In [1]: import numpy as np

In [2]: np.set_printoptions(precision=2, suppress=True, linewidth=100, sign=" ")

In [3]: A = np.loadtxt("m.csv", delimiter=",")

In [4]: A
Out[4]: 
array([[ 1.,  3.,  2.],
       [ 3.,  0.,  2.],
       [ 0.,  0.,  0.],
       [ 0.,  0.,  0.],
       [ 0.,  0.,  0.],
       [ 0.,  0.,  0.],
       [ 0.,  0.,  0.],
       [ 4.,  3.,  4.],
       [ 0.,  0.,  0.],
       [ 4.,  3.,  2.],
       [ 1.,  3.,  2.],
       [ 0.,  0.,  0.],
       [ 0.,  0.,  0.],
       [ 4.,  3.,  2.],
       [ 4.,  3.,  2.],
       [ 6.,  0.,  2.],
       [ 4.,  3.,  4.],
       [ 0.,  0.,  0.],
       [ 0.,  0.,  0.],
       [ 0.,  0.,  0.]])

In [5]: hat = A @ np.linalg.solve(A.T @ A, A.T)

In [6]: print(hat @ A[:, 2])
[ 2.  2.  0.  0.  0.  0.  0.  4.  0.  2.  2.  0.  0.  2.  2.  2.  4.  0.  0.  0.]

In [7]: np.round(np.linalg.eigvalsh(hat), 2) + 0
Out[7]: 
array([ 0.,  0.,  0.,  0.,  0.,  0.,  0.,  0.,  0.,  0.,  0.,  0.,  0.,  0.,  0.,  0.,  0.,  1.,
        1.,  1.])

In [8]: np.diag(hat)
Out[8]: 
array([ 0.23,  0.29,  0.  ,  0.  ,  0.  ,  0.  ,  0.  ,  0.37,  0.  ,  0.29,  0.23,  0.  ,  0.  ,
        0.29,  0.29,  0.63,  0.37,  0.  ,  0.  ,  0.  ])

In [9]: round(float(np.trace(hat)), 2)
Out[9]: 3.0

In [10]: Q, r_ = np.linalg.qr(A)

In [11]: Q.shape, r_.shape
Out[11]: ((20, 3), (3, 3))

In [12]: print(r_)
[[-11.27  -5.86  -6.92]
 [  0.     5.36   2.51]
 [  0.     0.    -2.4 ]]

In [13]: D = np.linalg.norm(A[:, None] - A[None], axis=-1)

In [14]: D.mean(axis=1).argmax()
Out[14]: np.int64(15)

In [15]: (D + 1e9 * np.eye(20)).round(6).argmin(axis=1)
Out[15]: 
array([ 10,  15,   3,   2,   2,   2,   2,  16,   2,  13,   0,   2,   2,   9,   9,   1,   7,   2,
         2,   2])

In [16]: D.shape
Out[16]: (20, 20)

In [17]: np.linalg.norm(A - A.mean(axis=0), axis=1)
Out[17]: 
array([ 2.22,  2.  ,  2.17,  2.17,  2.17,  2.17,  2.17,  4.27,  2.17,  3.26,  2.22,  2.17,  2.17,
        3.26,  3.26,  4.66,  4.27,  2.17,  2.17,  2.17])

In [18]: A2 = np.array([[-2, 1], [-2, -3]])

In [19]: cent = np.array([[5, -5], [2, -3]])

In [20]: feats = np.block([[A2, np.array([[2, 0], [2, 3]])], [np.zeros((2, 2)), cent]])

In [21]: feats
Out[21]: 
array([[-2.,  1.,  2.,  0.],
       [-2., -3.,  2.,  3.],
       [ 0.,  0.,  5., -5.],
       [ 0.,  0.,  2., -3.]])

In [22]: A2 = np.linalg.invert(feats)
Traceback (most recent call last):
  Cell In[22], line 1
    A2 = np.linalg.invert(feats)
AttributeError: module 'numpy.linalg' has no attribute 'invert'


In [23]: A2 = np.linalg.inv(feats)

In [24]: np.round(np.linalg.inv(A2), 2) + 0
Out[24]: 
array([[-2.,  1.,  2.,  0.],
       [-2., -3.,  2.,  3.],
       [ 0.,  0.,  5., -5.],
       [ 0.,  0.,  2., -3.]])

In [25]: A2
Out[25]: 
array([[-0.38, -0.12,  0.75, -1.38],
       [ 0.25, -0.25,  0.3 , -0.75],
       [ 0.  ,  0.  ,  0.6 , -1.  ],
       [-0.  , -0.  ,  0.4 , -1.  ]])

In [26]: round(np.linalg.slogdet(feats)[0], 2)
Out[26]: np.float64(-1.0)

In [27]: Q, r_ = np.linalg.qr(feats)

In [28]: np.allclose(r_.T @ r_, feats.T @ feats)
Out[28]: True

In [29]: Q
Out[29]: 
array([[-0.71, -0.71,  0.  ,  0.  ],
       [-0.71,  0.71,  0.  ,  0.  ],
       [ 0.  , -0.  , -0.93, -0.37],
       [ 0.  , -0.  , -0.37,  0.93]])

In [30]: print(np.round(Q @ r_, 2) + 0)
[[-2.  1.  2.  0.]
 [-2. -3.  2.  3.]
 [ 0.  0.  5. -5.]
 [ 0.  0.  2. -3.]]

In [31]: rng = np.random.default_rng(52)

In [32]: idx = rng.permutation(4)

In [33]: A2 = feats[:, idx] * rng.choice([-1, 1], 4)

In [34]: A2
Out[34]: 
array([[ 2., -1., -2.,  0.],
       [ 2.,  3., -2.,  3.],
       [ 5., -0.,  0., -5.],
       [ 2., -0.,  0., -3.]])

In [35]: Uu, _, vt = np.linalg.svd(feats.T @ A2)

In [36]: idx
Out[36]: array([ 2,  1,  0,  3])

In [37]: hat = np.triu(np.array([[5, 1, 2, 4], [5, 8, 7, 7], [3, 3, 3, 3], [8, 0, 8, 9]]), 1) + np.eye(4)

In [38]: A2 = hat @ feats @ np.linalg.inv(hat)

In [39]: np.trace(A2), np.trace(feats)
Out[39]: (np.float64(-3.0), np.float64(-3.0))

In [40]: np.linalg.matrix_rank(A2)
Out[40]: np.int64(4)

In [41]: round(float(np.linalg.det(A2)), 2)
Out[41]: -40.0

In [42]: np.poly(A2)
Out[42]: array([  1.,   3.,  -7., -41., -40.])

In [43]: A2
Out[43]: 
array([[  -4.,    2.,   16.,  -65.],
       [  -2.,   -1.,   62., -224.],
       [   0.,    0.,   11.,  -47.],
       [   0.,    0.,    2.,   -9.]])

In [44]: M = np.array([[22, 16, 12, 2],
    ...:     [28, -13, 20, -17],
    ...:     [13, 28, 14, 13],
    ...:     [40, -14, 44, -20]])

In [45]: M
Out[45]: 
array([[ 22,  16,  12,   2],
       [ 28, -13,  20, -17],
       [ 13,  28,  14,  13],
       [ 40, -14,  44, -20]])

In [46]: A2 = np.array([[-4, -1, -1], [8, 9, -2]])

In [47]: cent = np.kron(A2, M)

In [48]: print(cent)
[[ -88  -64  -48   -8  -22  -16  -12   -2  -22  -16  -12   -2]
 [-112   52  -80   68  -28   13  -20   17  -28   13  -20   17]
 [ -52 -112  -56  -52  -13  -28  -14  -13  -13  -28  -14  -13]
 [-160   56 -176   80  -40   14  -44   20  -40   14  -44   20]
 [ 176  128   96   16  198  144  108   18  -44  -32  -24   -4]
 [ 224 -104  160 -136  252 -117  180 -153  -56   26  -40   34]
 [ 104  224  112  104  117  252  126  117  -26  -56  -28  -26]
 [ 320 -112  352 -160  360 -126  396 -180  -80   28  -88   40]]
